$ ipython --no-banner

In [1]: import numpy as np

In [2]: import numpy.linalg as la

In [3]: np.set_printoptions(precision=3, suppress=True, linewidth=120)

In [4]: J = np.loadtxt("test12.csv", delimiter=",")

In [5]: print(J)
[[ 2.567  0.866  4.567  2.567]
 [ 4.356 -2.711  6.356  4.356]
 [ 3.246 -0.492  5.246  3.246]
 [ 2.921  0.158  4.921  2.921]
 [ 2.838  0.323  4.838  2.838]
 [ 1.894  2.212  3.894  1.894]
 [ 3.852 -1.705  5.852  3.852]
 [ 3.986 -1.971  5.986  3.986]
 [ 3.235 -0.47   5.235  3.235]
 [ 2.643  0.714  4.643  2.643]
 [ 1.753  2.494  3.753  1.753]
 [ 3.366 -0.731  5.366  3.366]
 [ 3.214 -0.427  5.214  3.214]
 [ 3.42  -0.84   5.42   3.42 ]
 [ 3.31  -0.62   5.31   3.31 ]
 [ 2.909  0.182  4.909  2.909]
 [ 3.022 -0.044  5.022  3.022]
 [ 4.06  -2.12   6.06   4.06 ]
 [ 1.735  2.53   3.735  1.735]
 [ 2.358  1.283  4.358  2.358]
 [ 0.696  4.609  2.696  0.696]
 [ 3.644 -1.289  5.644  3.644]
 [ 3.771 -1.541  5.771  3.771]
 [ 3.166 -0.332  5.166  3.166]
 [ 4.907 -3.814  6.907  4.907]
 [ 3.169 -0.337  5.169  3.169]
 [ 2.659  0.682  4.659  2.659]
 [ 2.155  1.691  4.155  2.155]
 [ 1.782  2.437  3.782  1.782]
 [ 2.07   1.86   4.07   2.07 ]]

In [6]: # column 3 repeats column 0

In [7]: Uu, sv, Vt = la.svd(J)

In [8]: evecs = Vt[:(sv > 1e-8).sum()]

In [9]: rng = np.random.default_rng(543)

In [10]: vec = J[2] + -2 * J[11] + rng.integers(2) * np.eye(4)[0]

In [11]: print(vec)
[-2.485  0.97  -5.485 -3.485]

In [12]: print(np.round(la.norm(vec - evecs.T @ evecs @ vec), 3))
0.882

In [13]: print(evecs.T @ evecs)
[[ 0.222 -0.111  0.333  0.222]
 [-0.111  0.956  0.133 -0.111]
 [ 0.333  0.133  0.6    0.333]
 [ 0.222 -0.111  0.333  0.222]]

In [14]: data = np.load("mat.npy")

In [15]: print(data)
[[ -2.034  -1.521  -4.881  -2.193  -1.012   0.869  -0.489]
 [ -6.291   0.698   2.106  -3.597   1.524  -2.104   0.228]
 [ -3.224   2.874   7.752  -6.099   0.304   0.648  -1.068]
 [  0.467  -0.642 -28.132   9.598   3.749   1.856   0.075]
 [  3.298   0.745 -15.077   7.771   1.443   1.964  -2.208]
 [ 10.961   3.724  -8.008  -3.005  -1.858  -0.68    1.319]
 [  5.432  -3.724  -4.409  -3.761  -4.642   0.231   0.406]
 [  3.842   2.142   0.291  18.219   2.526  -0.956   0.761]
 [  7.583   3.454   4.236  16.071  -0.121   0.483  -1.021]
 [  4.918  -2.874  -3.261  10.179  -0.14   -3.891  -2.678]]

In [16]: z = rng.permutation(7)

In [17]: A2 = data[:, z] * rng.choice([-1, 1], 7)

In [18]: print(A2)
[[  0.489   1.521  -1.012   2.034  -0.869  -2.193   4.881]
 [ -0.228  -0.698   1.524   6.291   2.104  -3.597  -2.106]
 [  1.068  -2.874   0.304   3.224  -0.648  -6.099  -7.752]
 [ -0.075   0.642   3.749  -0.467  -1.856   9.598  28.132]
 [  2.208  -0.745   1.443  -3.298  -1.964   7.771  15.077]
 [ -1.319  -3.724  -1.858 -10.961   0.68   -3.005   8.008]
 [ -0.406   3.724  -4.642  -5.432  -0.231  -3.761   4.409]
 [ -0.761  -2.142   2.526  -3.842   0.956  18.219  -0.291]
 [  1.021  -3.454  -0.121  -7.583  -0.483  16.071  -4.236]
 [  2.678   2.874  -0.14   -4.918   3.891  10.179   3.261]]

In [19]: Uu, _, Vt = la.svd(data.T @ A2)

In [20]: print(np.round(la.lstsq(data, A2)[0], 3) + 0)
[[ 0.  0.  0. -1.  0.  0.  0.]
 [ 0. -1.  0.  0.  0.  0.  0.]
 [ 0.  0.  0.  0.  0.  0. -1.]
 [ 0.  0.  0.  0.  0.  1.  0.]
 [ 0.  0.  1.  0.  0.  0.  0.]
 [ 0.  0.  0.  0. -1.  0.  0.]
 [-1.  0.  0.  0.  0.  0.  0.]]
